$ python3 -q
>>> import numpy as np
>>> np.set_printoptions(suppress=True, linewidth=120)
>>> s = 10 * 0.9 ** np.arange(5)
>>> q, _ = np.linalg.qr(np.array([[0.9, -1.2, -0.7, -0.2, -0.1],
...     [0.0, -0.4, 1.0, -0.3, 0.6],
...     [0.2, -0.1, -2.7, 2.4, -0.7],
...     [0.7, -0.2, -1.4, 0.3, 0.4],
...     [0.0, 0.2, -1.2, -2.3, -0.5]]))
>>> rng = np.random.default_rng(142)
>>> M = rng.normal(size=(29, 5)) * s @ q
>>> M.round(2)
array([[ -1.19,  16.57,   2.61,  -1.07, -13.43],
       [ -4.04,  12.1 ,   2.91,  -5.09,  -5.84],
       [  1.87,   8.26,   3.79,  10.62,  -1.91],
       [ -8.19,  -2.62,   8.41,  11.65,  -8.4 ],
       [  2.53,  -4.72, -12.52,   6.14,  -7.94],
       [  1.24, -13.11,   4.18,  -7.59,   1.83],
       [-22.64,  -9.13,  -6.02,   9.98,  -3.85],
       [ -6.37,  -1.12,   0.75,   5.48,   1.72],
       [ -4.08,   1.11,   8.04,   3.4 ,   4.37],
       [ -1.08,   2.72,   8.26,   9.64, -37.68],
       [  0.65,   2.81, -12.82,   6.12,   2.39],
       [ -2.22,   4.86,  -3.41,  -6.55,   8.21],
       [  8.57,  -0.27,   9.48,  -5.45,   7.62],
       [ -6.36,   9.98,  -8.02,  11.04, -18.69],
       [-10.3 ,  -6.67,  -4.62,   2.43, -16.45],
       [ -1.58,  -9.75, -24.68, -14.97,   3.17],
       [-21.41,   3.13,   9.14,  -2.61,   7.43],
       [ 15.38, -11.55,  17.36,   1.61,  -3.24],
       [ -4.79,  -1.75,   6.13,   3.78,  -6.47],
       [ -0.22,  -0.03,   3.49,   3.03,  -3.73],
       [  4.8 ,   1.2 ,  -6.82,  -8.49,  18.55],
       [ -5.7 ,   5.01,   2.55,  -5.26, -15.47],
       [ 10.36,  -9.65,  -5.37,  -4.97, -16.08],
       [  2.53,   7.37,   3.34,  -9.31,  -2.28],
       [ -5.82, -10.84,  -3.05,  -3.73, -12.89],
       [ -8.67,   9.9 ,   3.98,   1.4 ,   1.14],
       [  5.24,  -4.11,   1.2 ,  -1.8 ,   2.72],
       [ -2.34,  25.84,  -1.17,   3.51, -16.55],
       [-18.55,  19.18,  -1.74,  -0.11,  -8.94]])
>>> lab = M[:, 4] > np.median(M[:, 4])
>>> r0 = M[lab].mean(axis=0) - M[~lab].mean(axis=0)
>>> r0.round(2)
array([ 4.93, -3.16,  1.51, -4.74, 16.52])
>>> np.argsort(-np.abs(r0).round(6), kind="stable")
array([4, 0, 3, 1, 2])
>>> ((M - M.mean(axis=0)) @ r0 > 0).astype(int)
array([0, 0, 1, 0, 0, 1, 0, 1, 1, 0, 1, 1, 1, 0, 0, 1, 1, 1, 0, 1, 1, 0, 0, 1, 0, 1, 1, 0, 0])
>>> Xs = M - M.mean(axis=0)
>>> vecs = np.linalg.svd(Xs)[2][:1]
>>> out = Xs - Xs @ vecs.T @ vecs
>>> np.round(np.cov(Xs @ vecs.T, rowvar=False), 2)
np.float64(146.56)
>>> np.round(out.std(axis=0), 2)
array([7.82, 8.05, 8.11, 5.44, 5.15])
>>> np.round((Xs @ vecs.T).std(axis=0), 2)
array([11.9])
>>> out = np.c_[M[:, :4] @ np.array([[5, -5, -2, 3], [-3, -5, -5, -4], [-1, -3, -3, 3], [3, 3, 4, 5]]), np.array([-3, 8, 8, -1, 9, 7, -4, 1, 4, -8, -5, -9, -4, -6, 8, 8, 9, -8, 6, 4, -5, -2, 6, -7, 4, 5, 4, 3, 1])]
>>> out.round(2)
array([[ -61.44,  -87.91,  -92.54,  -67.34,   -3.  ],
       [ -74.65,  -64.3 ,  -81.5 ,  -77.2 ,    8.  ],
       [  12.63,  -30.13,  -13.91,   37.02,    8.  ],
       [  -6.55,   63.71,   50.8 ,   69.38,   -1.  ],
       [  57.77,   66.91,   80.65,   19.6 ,    9.  ],
       [  18.6 ,   24.05,   20.19,   30.77,    7.  ],
       [ -49.83,  206.86,  148.92,    0.44,   -4.  ],
       [ -12.75,   51.66,   38.05,   15.07,    1.  ],
       [ -21.56,    0.88,   -7.95,   24.46,    4.  ],
       [   7.08,   -4.07,    2.32,   58.85,   -8.  ],
       [  25.98,   39.52,   47.59,  -17.18,   -5.  ],
       [ -41.91,  -22.61,  -35.82,  -69.06,   -9.  ],
       [  17.85,  -86.29,  -66.02,   27.97,   -4.  ],
       [ -20.59,   39.06,   31.03,  -27.86,   -6.  ],
       [ -19.58,  106.04,   77.57,   -5.93,    8.  ],
       [   1.15,   85.79,   66.09, -114.58,    8.  ],
       [-133.42,   56.16,  -10.68,  -62.36,    9.  ],
       [  99.03,  -66.42,  -18.66,  152.46,   -8.  ],
       [ -13.47,   25.61,   15.04,   29.96,    6.  ],
       [   4.57,   -0.16,    2.21,   25.07,    4.  ],
       [   1.77,  -34.99,  -29.08,  -53.29,   -5.  ],
       [ -61.87,  -20.03,  -42.38,  -55.81,   -2.  ],
       [  71.19,   -2.37,   23.73,   28.68,    6.  ],
       [ -40.75,  -87.42,  -89.16,  -58.45,   -7.  ],
       [  -4.72,   81.26,   60.07,   -1.87,    4.  ],
       [ -72.84,  -13.86,  -38.48,  -46.69,    5.  ],
       [  31.9 ,  -14.65,   -0.74,   26.73,    4.  ],
       [ -77.5 , -103.44, -106.94,  -96.3 ,    3.  ],
       [-148.9 ,    1.72,  -54.04, -138.17,    1.  ]])
>>> np.round(np.linalg.norm(np.linalg.qr(M)[0].T @ out, axis=0) ** 2 / ((out ** 2).sum(axis=0) + 1e-12), 2)
array([1.  , 1.  , 1.  , 1.  , 0.11])
>>> np.round(np.linalg.lstsq(M, out[:, 0])[0], 2) + 0
array([ 5., -3., -1.,  3.,  0.])
>>> np.round(np.linalg.norm(out - M @ np.linalg.lstsq(M, out)[0], axis=0), 2) + 0
array([ 0.  ,  0.  ,  0.  ,  0.  , 30.22])
